$ python3 -q
>>> import numpy as np
>>> from numpy import linalg as LA
>>> np.set_printoptions(suppress=True, linewidth=120)
>>> arr = np.loadtxt("out18.csv", delimiter=",")
>>> arr
array([[2., 0., 0., 0., 0., 0., 0., 0., 0.],
       [1., 1., 0., 0., 0., 0., 0., 0., 0.],
       [3., 0., 0., 0., 0., 0., 0., 0., 0.],
       [3., 1., 0., 0., 0., 0., 0., 0., 0.],
       [0., 2., 1., 1., 1., 0., 0., 0., 0.],
       [3., 1., 3., 1., 1., 0., 0., 0., 0.],
       [1., 0., 1., 2., 2., 3., 2., 0., 0.],
       [1., 3., 3., 0., 0., 0., 2., 0., 0.],
       [2., 0., 3., 0., 2., 2., 3., 2., 1.]])
>>> cov = arr.T @ arr
>>> np.diag(cov)
array([38., 16., 29.,  6., 10., 13., 17.,  4.,  1.])
>>> cov
array([[38., 10., 19.,  5.,  9.,  7., 10.,  4.,  2.],
       [10., 16., 14.,  3.,  3.,  0.,  6.,  0.,  0.],
       [19., 14., 29.,  6., 12.,  9., 17.,  6.,  3.],
       [ 5.,  3.,  6.,  6.,  6.,  6.,  4.,  0.,  0.],
       [ 9.,  3., 12.,  6., 10., 10., 10.,  4.,  2.],
       [ 7.,  0.,  9.,  6., 10., 13., 12.,  4.,  2.],
       [10.,  6., 17.,  4., 10., 12., 17.,  6.,  3.],
       [ 4.,  0.,  6.,  0.,  4.,  4.,  6.,  4.,  2.],
       [ 2.,  0.,  3.,  0.,  2.,  2.,  3.,  2.,  1.]])
>>> E = np.loadtxt("case17.csv", delimiter=",")
>>> E
array([[  8.557,  -7.055,   5.677,   4.895, -15.31 ,  -5.646,  -1.852,   0.83 ,  -5.47 ,  -1.215,  -5.077],
       [  9.343,  -7.7  ,   4.369,   0.126,  -4.863,  12.429,  10.441,  -2.586,  -6.836,   3.975,   2.832],
       [ -1.094,  -5.102,  -7.335,  -2.812,  11.85 ,   6.558,   0.635,   5.794,   1.256,  -3.229,  -2.973],
       [  0.927,  -3.944,  -7.272,   0.168,  13.607,   6.807,   1.304,   6.894,   0.812,  -4.008,  -5.425],
       [ -0.292,  -6.941,  -7.08 ,  -0.908,  14.045,   7.981,   2.498,   5.929,   0.932,  -1.286,  -6.841],
       [ -0.375,  -3.96 ,  -7.225,  -0.695,  10.632,   6.743,   2.343,   6.548,   0.547,  -4.171,  -6.613],
       [  7.068,  -7.121,   5.121,   5.377, -14.689,  -3.851,   1.161,  -2.397,  -6.091,  -2.84 ,  -5.342],
       [  7.655,  -7.465,   2.27 ,  -1.257,  -3.664,  13.229,   9.829,  -4.033,  -8.183,   1.421,   4.4  ],
       [ -0.001,  -4.51 ,  -7.477,  -0.726,  13.652,   4.834,   0.914,   5.047,   1.269,  -2.716,  -3.997],
       [  7.363,  -5.843,   5.465,   3.622, -15.199,  -5.079,   0.409,  -2.897,  -3.734,  -1.915,  -5.315],
       [  8.524, -10.347,   3.146,   1.246,  -3.07 ,  13.044,   8.717,  -3.173,  -6.877,   3.83 ,   3.394],
       [  0.158,  -4.862,  -7.667,  -1.168,  13.28 ,   6.859,   0.309,   7.71 ,   0.277,  -3.83 ,  -6.396],
       [ -0.134,  -5.465,  -7.433,  -0.677,  12.709,   6.113,   2.951,   7.092,   1.234,  -1.835,  -4.854],
       [ -1.355,  -4.7  ,  -8.316,  -3.514,  13.065,   7.507,   2.331,   8.682,  -0.016,  -3.511,  -4.924],
       [  6.571,  -6.315,   4.692,   4.927, -16.06 ,  -7.624,   0.646,   0.16 ,  -3.937,  -2.068,  -4.43 ],
       [  7.611,  -5.092,   3.037,   0.112,  -1.822,  15.11 ,  10.689,  -2.533,  -6.013,   2.424,   2.926],
       [  1.144,  -4.82 , -10.549,  -0.807,  12.751,   6.021,   2.956,   7.502,   0.664,  -2.472,  -7.598],
       [  6.763,  -5.48 ,   4.631,   2.886, -15.483,  -4.899,   0.361,  -2.103,  -4.568,  -3.684,  -5.24 ],
       [  0.182,  -6.495,  -5.908,  -1.267,  15.308,   5.556,   1.11 ,   4.965,   1.653,  -2.723,  -5.571],
       [  0.449,  -4.943,  -5.918,  -0.218,  13.624,   6.79 ,   1.827,   5.797,   1.719,  -1.384,  -4.255],
       [  0.721,  -5.331,  -7.388,  -1.067,  10.726,   8.921,   1.545,   6.443,   1.044,  -3.089,  -6.142],
       [  6.657,  -6.646,   4.141,   3.469, -14.467,  -4.65 ,   2.447,  -1.796,  -5.11 ,  -1.618,  -5.502],
       [  1.126,  -6.881,  -7.002,  -1.279,  13.302,   6.868,   1.458,   7.986,   0.883,  -1.123,  -5.185],
       [  6.823,  -5.941,   5.528,   5.351, -14.058,  -4.1  ,  -0.005,  -0.89 ,  -5.705,  -1.097,  -6.588],
       [  9.486,  -8.929,   4.245,  -0.164,  -0.953,  15.329,  11.278,  -3.79 ,  -6.306,   4.174,   2.488],
       [  9.618,  -6.344,   5.617,   0.136,  -2.147,  14.142,  10.896,  -2.84 ,  -6.906,   3.328,   2.997],
       [  6.309,  -4.419,   5.44 ,   4.382, -14.484,  -4.298,  -0.905,  -1.351,  -4.894,  -1.981,  -5.994],
       [  0.148,  -4.3  ,  -5.137,   0.123,  14.534,   6.5  ,   2.906,   6.002,   0.097,  -2.726,  -5.358],
       [  6.625,  -8.624,   3.406,   0.177,  -3.182,  12.016,   9.558,  -3.858,  -5.823,   1.425,   3.099],
       [  9.398,  -6.561,   5.279,   1.001,  -4.071,  12.056,  10.936,  -5.114,  -6.032,   1.585,   5.22 ],
       [ -0.541,  -6.056,  -7.304,  -0.532,  12.991,   8.264,   1.8  ,   8.841,   2.343,  -3.282,  -6.335],
       [  7.651,  -5.05 ,   4.213,   6.208, -16.084,  -3.32 ,   1.179,  -1.104,  -3.487,  -2.381,  -5.198],
       [  1.507,  -5.364,  -6.698,   0.294,  12.216,   7.707,  -0.402,   7.268,   0.655,  -3.234,  -6.796],
       [  6.944,  -6.724,   6.547,   5.447, -15.112,  -4.84 ,  -0.448,  -0.693,  -3.786,  -0.786,  -5.45 ],
       [  7.757,  -7.095,   2.37 ,  -1.108,  -2.702,  13.742,  10.133,  -2.907,  -7.811,   2.265,   4.11 ],
       [  0.519,  -6.363,  -6.401,  -1.733,  12.179,   9.04 ,   1.968,   6.299,   1.017,  -1.366,  -4.664],
       [ -0.151,  -4.988,  -7.477,  -1.95 ,  12.267,   8.146,   2.252,   6.465,   0.204,  -3.39 ,  -5.6  ]])
>>> W2 = E[[3, 5]].astype(float)
>>> for _ in range(6):
...     z = LA.norm(E[:, None] - W2, axis=-1).argmin(axis=1)
...     W2 = np.array([E[z == j].mean(axis=0) for j in range(2)])
... 
>>> z
array([1, 1, 0, 0, 0, 0, 1, 1, 0, 1, 1, 0, 0, 0, 1, 1, 0, 1, 0, 0, 0, 1, 0, 1, 1, 1, 1, 0, 1, 1, 0, 1, 0, 1, 1, 0, 0])
>>> np.bincount(z)
array([18, 19])
